$ python -q
>>> import numpy as np
>>> from numpy import linalg as LA
>>> np.set_printoptions(suppress=True, linewidth=100)
>>> data = np.loadtxt("dump.csv", delimiter=",")
>>> data.round(2)
array([[ 0.93, -0.14,  0.1 , -0.19],
       [-0.14,  0.61, -0.09, -0.46],
       [ 0.1 , -0.09,  0.02,  0.05],
       [-0.19, -0.46,  0.05,  0.44]])
>>> A2 = data / np.sqrt((data ** 2).mean(axis=1, keepdims=True))
>>> np.round(LA.norm(A2, axis=1), 2)
array([2., 2., 2., 2.])
>>> LA.matrix_rank(A2) == LA.matrix_rank(data)
np.True_
>>> A2[2].round(2)
array([ 1.34, -1.3 ,  0.29,  0.64])
>>> J = np.load("a.npy")
>>> J.round(2)
array([[-1.6 ,  9.64,  2.15],
       [-3.64, -7.83, -5.04],
       [-1.58, -9.  , -4.06],
       [-2.21,  9.6 ,  1.73],
       [-1.21,  9.63,  2.4 ],
       [-7.97, -1.55, -5.83],
       [ 8.14,  0.93,  5.74],
       [-0.77,  9.6 ,  2.69],
       [-0.49, -9.37, -3.45],
       [-7.71, -2.35, -5.92],
       [-8.37,  3.  , -4.58],
       [ 8.34, -3.23,  4.48],
       [-7.07,  6.61, -2.51],
       [-5.15,  8.55, -0.58],
       [-5.72,  8.12, -1.11]])
>>> round(float(LA.det(2 * data)), 2), np.round(LA.det(data), 2)
(-0.0, np.float64(-0.0))
>>> np.round(np.poly(data), 2) + 0
array([ 1., -2.,  1.,  0.,  0.])
>>> np.round(LA.eigvals(data), 2) + 0
array([1., 0., 1., 0.])
>>> np.round(np.kron(np.eye(2, dtype=int), data), 2)
array([[ 0.93, -0.14,  0.1 , -0.19,  0.  , -0.  ,  0.  , -0.  ],
       [-0.14,  0.61, -0.09, -0.46, -0.  ,  0.  , -0.  , -0.  ],
       [ 0.1 , -0.09,  0.02,  0.05,  0.  , -0.  ,  0.  ,  0.  ],
       [-0.19, -0.46,  0.05,  0.44, -0.  , -0.  ,  0.  ,  0.  ],
       [ 0.  , -0.  ,  0.  , -0.  ,  0.93, -0.14,  0.1 , -0.19],
       [-0.  ,  0.  , -0.  , -0.  , -0.14,  0.61, -0.09, -0.46],
       [ 0.  , -0.  ,  0.  ,  0.  ,  0.1 , -0.09,  0.02,  0.05],
       [-0.  , -0.  ,  0.  ,  0.  , -0.19, -0.46,  0.05,  0.44]])
>>> round(np.einsum("ij,ji->", data, data), 2)
np.float64(2.0)
>>> round(float(LA.det(data.T)), 2)
-0.0
>>> round(np.einsum("ii->", data), 2)
np.float64(2.0)
>>> A2 = J / np.sqrt((J ** 2).mean(axis=1, keepdims=True))
>>> LA.matrix_rank(A2) == LA.matrix_rank(J)
np.True_
>>> LA.matrix_rank(J - J.mean(axis=1, keepdims=True))
np.int64(1)
>>> round(LA.norm(J, 2) / LA.norm(J), 2)
np.float64(0.77)
>>> LA.cond(J) > 100
np.True_
>>> LA.matrix_rank(J, rtol=0.1)
np.int64(2)
>>> F = np.load("block16.npy")
>>> F.round(2)
array([[ 0.68, -0.45,  0.58],
       [-0.45,  0.37,  0.81],
       [ 0.58,  0.81, -0.05]])
>>> rng = np.random.default_rng(62645)
>>> labels = rng.permutation(3)
>>> labels
array([1, 0, 2])
>>> A2 = F[labels][:, labels]
>>> np.round(np.sort(np.abs(LA.eigvals(A2))), 2)
array([1., 1., 1.])
>>> A2.round(2)
array([[ 0.37, -0.45,  0.81],
       [-0.45,  0.68,  0.58],
       [ 0.81,  0.58, -0.05]])
>>> round(LA.det(A2), 2), round(float(LA.det(F[labels])), 2)
(np.float64(-1.0), 1.0)
>>> np.all(LA.eigvalsh(A2) > 0)
np.False_
>>> np.round(LA.eigvalsh(A2).min(), 2)
np.float64(-1.0)
>>> [round(float(LA.det(F[:i, :i])), 2) + 0 for i in range(1, 4)]
[0.68, 0.05, -1.0]
>>> vec = np.array([3, -2, 0])
>>> np.round(F @ np.ones(3), 2)
array([0.81, 0.73, 1.35])
>>> (F @ vec).argmax()
np.int64(0)
>>> np.round(F @ np.eye(3)[0], 2)
array([ 0.68, -0.45,  0.58])
>>> np.round((F * vec).sum(axis=1), 2)
array([ 2.94, -2.09,  0.12])
>>> vals, vecs = LA.eigh(F)
>>> vec = np.array([2, 2, 0])
>>> np.round(vecs * np.maximum(vals, 0) @ vecs.T, 2)
array([[ 0.84, -0.23,  0.29],
       [-0.23,  0.68,  0.41],
       [ 0.29,  0.41,  0.48]])
>>> np.round(vecs * np.abs(vals) @ vecs.T, 2) + 0
array([[1., 0., 0.],
       [0., 1., 0.],
       [0., 0., 1.]])
>>> round(float(np.abs(F).sum(axis=1).max()), 2), np.round(np.abs(vals).max(), 2)
(1.71, np.float64(1.0))
>>> round(float(vec @ F @ vec / (vec @ vec)), 2), round(vals[0], 2), vals[-1]
(0.07, np.float64(-1.0), np.float64(1.0))
>>> mat = np.load("layer17.npy")
>>> mat
array([[2, 2, 0],
       [0, 0, 2],
       [0, 0, 1]])
>>> labels = rng.permutation(3)
>>> labels
array([0, 2, 1])
>>> A2 = mat[labels][:, labels]
>>> np.diag(A2)
array([2, 1, 0])
>>> np.allclose(A2, mat)
False
>>> np.trace(A2)
np.int64(3)
>>> np.round(np.sort(np.abs(LA.eigvals(A2))), 2)
array([0., 1., 2.])
>>> round(LA.det(A2), 2), np.round(LA.det(mat[labels]), 2)
(np.float64(0.0), np.float64(0.0))
>>> A2
array([[2, 0, 2],
       [0, 1, 0],
       [0, 2, 0]])
>>> arr = np.loadtxt("m.csv", delimiter=",")
>>> arr
array([[-1.,  0.,  0.,  0.],
       [ 0.,  1.,  0.,  0.],
       [ 0.,  0.,  1.,  0.],
       [ 0.,  0.,  0., -1.]])
>>> vals, vecs = LA.eigh(arr)
>>> vec = np.array([2, -1, -1, -1])
>>> np.round(LA.eigvalsh(arr[1:, 1:]), 2)
array([-1.,  1.,  1.])
>>> vecs * np.maximum(vals, 0) @ vecs.T
array([[0., 0., 0., 0.],
       [0., 1., 0., 0.],
       [0., 0., 1., 0.],
       [0., 0., 0., 0.]])
>>> A2 = arr + rng.integers(-2, 3, (4, 1)) @ rng.integers(-2, 3, (1, 4))
>>> A2
array([[-1.,  2., -2.,  2.],
       [ 0.,  3., -2.,  2.],
       [ 0., -2.,  3., -2.],
       [ 0., -2.,  2., -3.]])
>>> LA.matrix_rank(A2 - arr, tol=1e-8)
np.int64(1)
>>> np.round(LA.svd(A2 - arr, compute_uv=False), 2) + 0
array([6.93, 0.  , 0.  , 0.  ])
>>> E = np.array([[0, 2, 2], [0, 0, 0], [0, 0, 3]])
>>> r = LA.matrix_rank(E)
>>> r
np.int64(2)
>>> null = LA.svd(E)[2][r:].T
>>> null[:, 0] / null[np.abs(null[:, 0]).round(6).argmax(), 0]
array([ 1., -0., -0.])
>>> np.allclose(E @ null, 0)
True
>>> null @ null.T
array([[1., 0., 0.],
       [0., 0., 0.],
       [0., 0., 0.]])
>>> [int(LA.matrix_rank(E[:i])) for i in range(1, len(E) + 1)]
[1, 1, 2]
